$ ipython --no-banner

In [1]: import numpy as np

In [2]: np.set_printoptions(precision=2, suppress=True, linewidth=160)

In [3]: rd = lambda a: np.round(a, 2) + 0

In [4]: mat = np.loadtxt("a.csv", delimiter=",")

In [5]: mat
Out[5]: 
array([[-0.1, -0.9, -1.9,  0.6, -2.1, -1.3,  1.6,  0.1, -2.2],
       [ 0.1,  0.2, -0.1, -1.7, -1.6, -1.2, -1.8, -0.3, -1.9],
       [ 0.2,  0.8, -0.3,  0.3, -0.4,  0.2, -0.2,  2.6,  0.1],
       [ 0.6, -1.1, -1.6, -0.1, -1.3, -2.7,  0.7, -0.5, -0.1],
       [ 0. ,  0.2,  1.6, -1.6, -0.8,  1.9,  1. , -0.8, -0.2],
       [ 0.3, -1.3,  0.1,  0.9,  0.6,  1.7,  0. , -1.4, -0.1],
       [ 0.9, -1.3, -1.3,  0.1,  1.1,  1. ,  1.5,  0.2,  0.1],
       [ 0. , -0.1,  1.8,  0.8, -0.2, -1.1,  0.1, -0.6, -1.6],
       [-1.1,  0.2, -0.5,  0.8,  0.1, -1.4,  0.5,  1.3,  2.5],
       [ 1.1, -0.8,  0.8, -1.1, -0.6,  2.1,  1.7, -0.9,  0.2],
       [-0.2,  1.2,  1. ,  0.4,  1.2, -0.2,  1.8, -1.1,  1.2],
       [-0.9,  0.2, -1. ,  1. , -1.6,  0.2,  2. , -3.4, -0.7],
       [-1.8,  1.4, -0.1,  2.2,  0. ,  0.3,  1.7,  0.9,  1.2]])

In [6]: M2 = np.array([[2, 3, 3],
   ...:     [2, 1, 3],
   ...:     [1, 3, 1],
   ...:     [2, 2, 0],
   ...:     [1, 1, 0],
   ...:     [3, 1, 2],
   ...:     [3, 1, 2],
   ...:     [2, 0, 1],
   ...:     [3, 1, 1]])

In [7]: np.linalg.matrix_rank(np.vstack([mat, M2.T]))
Out[7]: np.int64(9)

In [8]: np.vstack([mat, M2.T]).shape
Out[8]: (16, 9)

In [9]: rd(np.diff(mat, axis=0))
Out[9]: 
array([[ 0.2,  1.1,  1.8, -2.3,  0.5,  0.1, -3.4, -0.4,  0.3],
       [ 0.1,  0.6, -0.2,  2. ,  1.2,  1.4,  1.6,  2.9,  2. ],
       [ 0.4, -1.9, -1.3, -0.4, -0.9, -2.9,  0.9, -3.1, -0.2],
       [-0.6,  1.3,  3.2, -1.5,  0.5,  4.6,  0.3, -0.3, -0.1],
       [ 0.3, -1.5, -1.5,  2.5,  1.4, -0.2, -1. , -0.6,  0.1],
       [ 0.6,  0. , -1.4, -0.8,  0.5, -0.7,  1.5,  1.6,  0.2],
       [-0.9,  1.2,  3.1,  0.7, -1.3, -2.1, -1.4, -0.8, -1.7],
       [-1.1,  0.3, -2.3,  0. ,  0.3, -0.3,  0.4,  1.9,  4.1],
       [ 2.2, -1. ,  1.3, -1.9, -0.7,  3.5,  1.2, -2.2, -2.3],
       [-1.3,  2. ,  0.2,  1.5,  1.8, -2.3,  0.1, -0.2,  1. ],
       [-0.7, -1. , -2. ,  0.6, -2.8,  0.4,  0.2, -2.3, -1.9],
       [-0.9,  1.2,  0.9,  1.2,  1.6,  0.1, -0.3,  4.3,  1.9]])

In [10]: np.abs(mat).max()
Out[10]: np.float64(3.4)

In [11]: rd(mat - mat[0])
Out[11]: 
array([[ 0. ,  0. ,  0. ,  0. ,  0. ,  0. ,  0. ,  0. ,  0. ],
       [ 0.2,  1.1,  1.8, -2.3,  0.5,  0.1, -3.4, -0.4,  0.3],
       [ 0.3,  1.7,  1.6, -0.3,  1.7,  1.5, -1.8,  2.5,  2.3],
       [ 0.7, -0.2,  0.3, -0.7,  0.8, -1.4, -0.9, -0.6,  2.1],
       [ 0.1,  1.1,  3.5, -2.2,  1.3,  3.2, -0.6, -0.9,  2. ],
       [ 0.4, -0.4,  2. ,  0.3,  2.7,  3. , -1.6, -1.5,  2.1],
       [ 1. , -0.4,  0.6, -0.5,  3.2,  2.3, -0.1,  0.1,  2.3],
       [ 0.1,  0.8,  3.7,  0.2,  1.9,  0.2, -1.5, -0.7,  0.6],
       [-1. ,  1.1,  1.4,  0.2,  2.2, -0.1, -1.1,  1.2,  4.7],
       [ 1.2,  0.1,  2.7, -1.7,  1.5,  3.4,  0.1, -1. ,  2.4],
       [-0.1,  2.1,  2.9, -0.2,  3.3,  1.1,  0.2, -1.2,  3.4],
       [-0.8,  1.1,  0.9,  0.4,  0.5,  1.5,  0.4, -3.5,  1.5],
       [-1.7,  2.3,  1.8,  1.6,  2.1,  1.6,  0.1,  0.8,  3.4]])

In [12]: mat[13]
IndexError: index 13 is out of bounds for axis 0 with size 13


In [13]: rd(mat.sum(axis=0))
Out[13]: array([-0.9, -1.3, -1.5,  2.6, -5.6, -0.5, 10.6, -3.9, -1.5])

In [14]: np.linalg.matrix_rank(mat)
Out[14]: np.int64(9)

In [15]: mat.shape
Out[15]: (13, 9)
